$ python3 -q
>>> import numpy as np
>>> from numpy import linalg as LA
>>> np.set_printoptions(suppress=True, linewidth=200)
>>> M = np.loadtxt("m.csv", delimiter=",")
>>> print(M)
[[2. 3. 0. 2. 1. 4. 2. 2.]
 [3. 0. 4. 3. 1. 1. 2. 2.]
 [0. 4. 0. 3. 2. 2. 4. 2.]
 [2. 3. 3. 4. 3. 1. 2. 2.]
 [1. 1. 2. 3. 2. 2. 2. 3.]
 [4. 1. 2. 1. 2. 2. 1. 2.]
 [2. 2. 4. 2. 2. 1. 0. 0.]
 [2. 2. 2. 2. 3. 2. 0. 0.]]
>>> ev, vecs = LA.eigh(M)
>>> print(np.round(vecs @ np.diag(ev) @ vecs.T, 2) + 0)
[[2. 3. 0. 2. 1. 4. 2. 2.]
 [3. 0. 4. 3. 1. 1. 2. 2.]
 [0. 4. 0. 3. 2. 2. 4. 2.]
 [2. 3. 3. 4. 3. 1. 2. 2.]
 [1. 1. 2. 3. 2. 2. 2. 3.]
 [4. 1. 2. 1. 2. 2. 1. 2.]
 [2. 2. 4. 2. 2. 1. 0. 0.]
 [2. 2. 2. 2. 3. 2. 0. 0.]]
>>> print(np.round(vecs.T @ M @ vecs, 2) + 0)
[[-6.08  0.    0.    0.    0.    0.    0.    0.  ]
 [ 0.   -3.71  0.    0.    0.    0.    0.    0.  ]
 [ 0.    0.   -1.58  0.    0.    0.    0.    0.  ]
 [ 0.    0.    0.   -0.78  0.    0.    0.    0.  ]
 [ 0.    0.    0.    0.    0.72  0.    0.    0.  ]
 [ 0.    0.    0.    0.    0.    1.66  0.    0.  ]
 [ 0.    0.    0.    0.    0.    0.    3.76  0.  ]
 [ 0.    0.    0.    0.    0.    0.    0.   16.02]]
>>> print((ev > 1e-8).sum(), (ev < -1e-8).sum())
4 4
>>> print(np.unique(ev.round(6) + 0, return_counts=True)[1])
[1 1 1 1 1 1 1 1]
>>> print(round(ev.sum(), 2), np.trace(M))
10.0 10.0
>>> x = np.array([0, 0, 0, 1, -2, 2, -2, 2])
>>> target = M @ x
>>> print(target)
[ 8.  3. -1.  0.  5.  3.  0.  0.]
>>> print(np.round(LA.solve(M, target + M[:, 6]), 2) + 0)
[ 0.  0.  0.  1. -2.  2. -1.  2.]
>>> print(np.round(LA.solve(M, 3 * target), 2) + 0)
[ 0.  0.  0.  3. -6.  6. -6.  6.]
>>> print(np.round(LA.solve(M, M[:, 2]), 2) + 0)
[0. 0. 1. 0. 0. 0. 0. 0.]
>>> x = np.array([2, 1, 2, 1, -1, 0, 0, 2])
>>> target = M @ x
>>> beta, lr = np.zeros(8), 1 / LA.norm(M, 2) ** 2
>>> for i in range(60):
...     beta -= lr * M.T @ (M @ beta - target)
...     if i % 10 == 0: print(i, round(LA.norm(M @ beta - target), 2))
... 
0 8.48
10 3.77
20 2.64
30 2.19
40 1.95
50 1.8
>>> print(beta.round(2) + 0)
[1.79 0.   1.84 0.98 0.01 0.48 0.73 1.2 ]
